In [1]: import numpy as np

In [2]: np.set_printoptions(precision=1, suppress=True, linewidth=140, legacy="1.25")

In [3]: F = np.loadtxt("mat.csv", delimiter=",")

In [4]: F
Out[4]: 
array([[ 3.,  3.,  4.,  5.,  0.,  0.,  5.,  1.,  1., 10.,  3.],
       [ 5.,  4.,  3.,  2.,  5.,  4.,  1.,  0.,  2.,  2.,  5.],
       [ 5.,  1.,  0.,  5.,  1.,  2.,  4.,  0.,  0.,  8.,  2.],
       [ 1.,  0.,  0.,  2.,  4.,  4.,  0.,  4.,  4.,  0.,  4.],
       [ 3.,  1.,  3.,  1.,  0.,  4.,  5.,  4.,  5., 10.,  5.],
       [ 0.,  4.,  4.,  2.,  0.,  2.,  4.,  0.,  4.,  8.,  1.],
       [ 3.,  4.,  0.,  5.,  3.,  1.,  2.,  0.,  3.,  4.,  5.],
       [ 1.,  4.,  0.,  5.,  5.,  1.,  2.,  5.,  1.,  4.,  5.],
       [ 5.,  2.,  0.,  5.,  3.,  4.,  2.,  1.,  3.,  4.,  4.]])

In [5]: rng = np.random.default_rng(5280)

In [6]: M2 = F + rng.integers(-2, 3, (9, 8)) @ rng.integers(-2, 3, (8, 11))

In [7]: print(M2)
[[  2.  12.   8.  -7.   6. -10.  12.   0.   0.  -2.   0.]
 [ 11.   1.   0.  -4.   5.   1.   2.  11.  -9.  -5.   2.]
 [  7.   0. -13.   1.   9.  -1.  -3.  -5.   3.   9.  -1.]
 [  3.   2.  -7.   6.   2.   4. -10.   4.   2.   4.   3.]
 [-10.   1.   5.   6.  -3.   2.  15.   5.   6.  13.  12.]
 [  4.  -3.  -5.   3.   2.   2.  -1.  -7.   9.  13. -10.]
 [ -1.   6.   1.  15.   1.   9.  -3.  -5.   9.  13.  13.]
 [ -5.   7.  -3.   3.   7.  -3.   7.  10.  -4.   1.  10.]
 [  3.   7.  -3.  10.   8.   8.   1.  -7.  11.   5.   5.]]

In [8]: M2 - F
Out[8]: 
array([[ -1.,   9.,   4., -12.,   6., -10.,   7.,  -1.,  -1., -12.,  -3.],
       [  6.,  -3.,  -3.,  -6.,   0.,  -3.,   1.,  11., -11.,  -7.,  -3.],
       [  2.,  -1., -13.,  -4.,   8.,  -3.,  -7.,  -5.,   3.,   1.,  -3.],
       [  2.,   2.,  -7.,   4.,  -2.,   0., -10.,   0.,  -2.,   4.,  -1.],
       [-13.,   0.,   2.,   5.,  -3.,  -2.,  10.,   1.,   1.,   3.,   7.],
       [  4.,  -7.,  -9.,   1.,   2.,   0.,  -5.,  -7.,   5.,   5., -11.],
       [ -4.,   2.,   1.,  10.,  -2.,   8.,  -5.,  -5.,   6.,   9.,   8.],
       [ -6.,   3.,  -3.,  -2.,   2.,  -4.,   5.,   5.,  -5.,  -3.,   5.],
       [ -2.,   5.,  -3.,   5.,   5.,   4.,  -1.,  -8.,   8.,   1.,   1.]])

In [9]: np.linalg.matrix_rank(M2 - F, tol=1e-8)
Out[9]: 8

In [10]: print(np.round(np.linalg.svd(M2 - F, compute_uv=False), 1) + 0)
[35.8 30.3 21.8 15.2 13.   6.8  4.9  0.9  0. ]

In [11]: M2 = F[0, 0] * F[1:] - np.outer(F[1:, 0], F[0])

In [12]: M2
Out[12]: 
array([[  0.,  -3., -11., -19.,  15.,  12., -22.,  -5.,   1., -44.,   0.],
       [  0., -12., -20., -10.,   3.,   6., -13.,  -5.,  -5., -26.,  -9.],
       [  0.,  -3.,  -4.,   1.,  12.,  12.,  -5.,  11.,  11., -10.,   9.],
       [  0.,  -6.,  -3., -12.,   0.,  12.,   0.,   9.,  12.,   0.,   6.],
       [  0.,  12.,  12.,   6.,   0.,   6.,  12.,   0.,  12.,  24.,   3.],
       [  0.,   3., -12.,   0.,   9.,   3.,  -9.,  -3.,   6., -18.,   6.],
       [  0.,   9.,  -4.,  10.,  15.,   3.,   1.,  14.,   2.,   2.,  12.],
       [  0.,  -9., -20., -10.,   9.,  12., -19.,  -2.,   4., -38.,  -3.]])

In [13]: np.linalg.matrix_rank(M2), np.linalg.matrix_rank(F)
Out[13]: (8, 9)
